% ipython --no-banner

In [1]: import numpy as np

In [2]: from numpy import linalg as LA

In [3]: np.set_printoptions(precision=2, suppress=True, linewidth=120, legacy="1.25")

In [4]: E = np.load("test11.npy")

In [5]: E
Out[5]: 
array([[1., 5., 0., 0., 0., 0., 0., 0., 0.],
       [5., 3., 5., 0., 0., 0., 0., 0., 0.],
       [0., 5., 3., 5., 0., 0., 0., 0., 0.],
       [0., 0., 5., 0., 5., 0., 0., 0., 0.],
       [0., 0., 0., 5., 2., 5., 0., 0., 0.],
       [0., 0., 0., 0., 5., 3., 5., 0., 0.],
       [0., 0., 0., 0., 0., 5., 0., 5., 0.],
       [0., 0., 0., 0., 0., 0., 5., 0., 5.],
       [0., 0., 0., 0., 0., 0., 0., 5., 0.]])

In [6]: x = np.array([2, 3, -4, -4, 0, 0, 1, -3, 4])

In [7]: y = E @ x

In [8]: coef, lr = np.zeros(9), 1 / LA.norm(E, 2) ** 2

In [9]: for i in range(150):
   ...:     coef -= lr * E.T @ (E @ coef - y)
   ...:     if i % 50 == 0: print(i, round(LA.norm(E @ coef - y), 2))
   ...: 
0 28.51
50 2.37
100 1.16

In [10]: round(LA.cond(E), 2)
Out[10]: 9.13

In [11]: t3 = np.stack([E, 4 * E, E[::-1]])

In [12]: t3.shape
Out[12]: (3, 9, 9)

In [13]: LA.norm(t3, axis=(1, 2))
Out[13]: array([20.78, 83.14, 20.78])

In [14]: (t3 @ E.T).shape
Out[14]: (3, 9, 9)

In [15]: ev, evecs = LA.eigh(E)

In [16]: LA.eigvalsh(E @ E)
Out[16]: array([  1.54,   4.42,  17.86,  18.94,  46.62,  48.16,  69.26,  96.59, 128.61])

In [17]: np.abs(evecs[:, -1])
Out[17]: array([0.2 , 0.41, 0.49, 0.4 , 0.42, 0.39, 0.23, 0.12, 0.05])

In [18]: round(float(ev.sum()), 2), np.trace(E)
Out[18]: (12.0, 12.0)

In [19]: np.unique(ev.round(6) + 0, return_counts=True)[1]
Out[19]: array([1, 1, 1, 1, 1, 1, 1, 1, 1])

In [20]: np.all(LA.eigvalsh(E) > 0)
Out[20]: False

In [21]: X = np.load("data.npy")

In [22]: X
Out[22]: 
array([[-2, -1,  0,  1,  2,  3],
       [ 4,  5,  6,  7,  8,  9],
       [10, 11, 12, 13, 14, 15],
       [16, 17, 18, 19, 20, 21],
       [22, 23, 24, 25, 26, 27],
       [28, 29, 30, 31, 32, 33],
       [34, 35, 36, 37, 38, 39],
       [40, 41, 42, 43, 44, 45]])

In [23]: U, s, vt = LA.svd(X)

In [24]: s.round(2) + 0
Out[24]: array([177.09,   6.36,   0.  ,   0.  ,   0.  ,   0.  ])

In [25]: A2 = U[:, :2] @ np.diag(s[:2]) @ vt[:2]

In [26]: round(LA.norm(X - A2, 2), 2), round(float(s[2]), 2)
Out[26]: (0.0, 0.0)

In [27]: np.round(LA.norm(X - A2) / LA.norm(X), 2)
Out[27]: 0.0

In [28]: LA.matrix_rank(A2)
Out[28]: 2

In [29]: arr = np.load("a.npy")

In [30]: arr
Out[30]: 
array([[ 0, -3,  5,  2,  7,  0, -2, -1],
       [ 3,  0, -1, -2, -3, -5,  0,  5],
       [-5,  1,  0,  0, -6,  5, -4,  5],
       [-2,  2,  0,  0,  1, -2,  3,  2],
       [-7,  3,  6, -1,  0,  2,  5,  8],
       [ 0,  5, -5,  2, -2,  0,  7,  0],
       [ 2,  0,  4, -3, -5, -7,  0, -5],
       [ 1, -5, -5, -2, -8,  0,  5,  0]])

In [31]: f = np.array([2, 2, 0, 0, 0, 3, 0, 2])

In [32]: A2 = arr + np.outer(f, np.eye(8)[6])

In [33]: LA.matrix_rank(LA.inv(A2) - LA.inv(arr), tol=1e-8)
Out[33]: 1

In [34]: np.round(LA.det(A2) / LA.det(arr), 2), np.round(1 + LA.solve(arr, f)[6], 2)
Out[34]: (1.26, 1.26)

In [35]: A2
Out[35]: 
array([[ 0., -3.,  5.,  2.,  7.,  0.,  0., -1.],
       [ 3.,  0., -1., -2., -3., -5.,  2.,  5.],
       [-5.,  1.,  0.,  0., -6.,  5., -4.,  5.],
       [-2.,  2.,  0.,  0.,  1., -2.,  3.,  2.],
       [-7.,  3.,  6., -1.,  0.,  2.,  5.,  8.],
       [ 0.,  5., -5.,  2., -2.,  0., 10.,  0.],
       [ 2.,  0.,  4., -3., -5., -7.,  0., -5.],
       [ 1., -5., -5., -2., -8.,  0.,  7.,  0.]])

In [36]: LA.matrix_rank(A2 - arr)
Out[36]: 1

In [37]: x = np.array([0, -1, 1, -1, 1, 1, 0, 0])

In [38]: a = np.maximum(A2 @ x, 0)

In [39]: np.maximum(A2 @ (3 * x), 0)
Out[39]: array([39.,  0.,  0.,  0., 18.,  0.,  0.,  0.])

In [40]: a
Out[40]: array([13.,  0.,  0.,  0.,  6.,  0.,  0.,  0.])

In [41]: np.maximum(A2 @ x, 0) - np.maximum(-A2 @ x, 0)
Out[41]: array([ 13.,  -7.,  -2.,  -3.,   6., -14.,  -5.,  -6.])

In [42]: x = np.array([0, -1, 0, -1, -1, 3, 2, -3])

In [43]: y = arr @ x

In [44]: y
Out[44]: array([ -7, -25,  -3,  -9, -10,   9,   2,  25])

In [45]: np.round(LA.solve(arr, y + arr[:, 5]), 2) + 0
Out[45]: array([ 0., -1.,  0., -1., -1.,  4.,  2., -3.])

In [46]: A = np.load("dump.npy")

In [47]: A
Out[47]: 
array([[5., 1., 0., 0., 0.],
       [0., 5., 1., 0., 0.],
       [0., 0., 5., 1., 0.],
       [0., 0., 0., 5., 1.],
       [0., 0., 0., 0., 5.]])

In [48]: LA.norm(A, axis=1).argmax()
Out[48]: 0

In [49]: round(LA.norm(A) ** 2 / LA.norm(A, 2) ** 2, 2)
Out[49]: 3.73

In [50]: A[2] @ A[4]
Out[50]: 0.0

In [51]: LA.norm(A, axis=1)
Out[51]: array([5.1, 5.1, 5.1, 5.1, 5. ])

In [52]: x = np.array([-1, 3, -4, -3, 2])

In [53]: y = A @ x

In [54]: y
Out[54]: array([ -2.,  11., -23., -13.,  10.])

In [55]: LA.solve(A, y)
Out[55]: array([-1.,  3., -4., -3.,  2.])

In [56]: np.round(LA.solve(A.T, A[2]), 2) + 0
Out[56]: array([0., 0., 1., 0., 0.])

In [57]: LA.solve(A, 3 * y)
Out[57]: array([ -3.,   9., -12.,  -9.,   6.])

In [58]: np.round(LA.det(A), 2)
Out[58]: 3125.0

In [59]: (A - A.T) / 2
Out[59]: 
array([[ 0. ,  0.5,  0. ,  0. ,  0. ],
       [-0.5,  0. ,  0.5,  0. ,  0. ],
       [ 0. , -0.5,  0. ,  0.5,  0. ],
       [ 0. ,  0. , -0.5,  0. ,  0.5],
       [ 0. ,  0. ,  0. , -0.5,  0. ]])

In [60]: assert A == A.T
Traceback (most recent call last):
  Cell In[60], line 1
    assert A == A.T
ValueError: The truth value of an array with more than one element is ambiguous. Use a.any() or a.all()


In [61]: LA.matrix_power(A, 4)
Out[61]: 
array([[625., 500., 150.,  20.,   1.],
       [  0., 625., 500., 150.,  20.],
       [  0.,   0., 625., 500., 150.],
       [  0.,   0.,   0., 625., 500.],
       [  0.,   0.,   0.,   0., 625.]])

In [62]: A.inv()
Traceback (most recent call last):
  Cell In[62], line 1
    A.inv()
AttributeError: 'numpy.ndarray' object has no attribute 'inv'


In [63]: np.sort(np.abs(LA.eigvals(A)))
Out[63]: array([5., 5., 5., 5., 5.])

In [64]: round(float(np.abs(LA.eigvals(A)).max()), 2)
Out[64]: 5.0

In [65]: np.allclose(A @ A.T, A.T @ A)
Out[65]: False

In [66]: f, r1 = A[2], A[3]

In [67]: f @ f
Out[67]: 26.0

In [68]: pr = (f @ r1) / (f @ f) * f

In [69]: np.outer(f, r1)
Out[69]: 
array([[ 0.,  0.,  0.,  0.,  0.],
       [ 0.,  0.,  0.,  0.,  0.],
       [ 0.,  0.,  0., 25.,  5.],
       [ 0.,  0.,  0.,  5.,  1.],
       [ 0.,  0.,  0.,  0.,  0.]])

In [70]: (r1 - pr) @ f
Out[70]: 0.0

In [71]: feats = np.loadtxt("x.csv", delimiter=",")

In [72]: feats
Out[72]: 
array([[ 1., -3.,  1.,  2., -2.,  2.,  3., -2.],
       [ 0.,  2.,  0., -1.,  0., -1.,  0., -3.],
       [ 2., -2., -3., -1., -1.,  1.,  3.,  3.],
       [ 2.,  1., -3.,  0., -3.,  1., -3., -1.],
       [ 3.,  1., -3.,  3.,  2.,  2.,  2.,  2.],
       [-2., -1., -3.,  2.,  2., -2.,  0., -1.],
       [-3., -3.,  0.,  3.,  2.,  1.,  0., -3.],
       [ 3.,  3., -1., -3.,  1., -1.,  1., -1.],
       [ 1., -5.,  1.,  3., -2.,  3.,  3.,  1.]])

In [73]: np.unravel_index(np.abs(feats).argmax(), feats.shape)
Out[73]: (8, 1)

In [74]: np.diff(feats, axis=0)
Out[74]: 
array([[-1.,  5., -1., -3.,  2., -3., -3., -1.],
       [ 2., -4., -3.,  0., -1.,  2.,  3.,  6.],
       [ 0.,  3.,  0.,  1., -2.,  0., -6., -4.],
       [ 1.,  0.,  0.,  3.,  5.,  1.,  5.,  3.],
       [-5., -2.,  0., -1.,  0., -4., -2., -3.],
       [-1., -2.,  3.,  1.,  0.,  3.,  0., -2.],
       [ 6.,  6., -1., -6., -1., -2.,  1.,  2.],
       [-2., -8.,  2.,  6., -3.,  4.,  2.,  2.]])

In [75]: np.zeros(9, 8)
Traceback (most recent call last):
  Cell In[75], line 1
    np.zeros(9, 8)
TypeError: Cannot interpret '8' as a data type
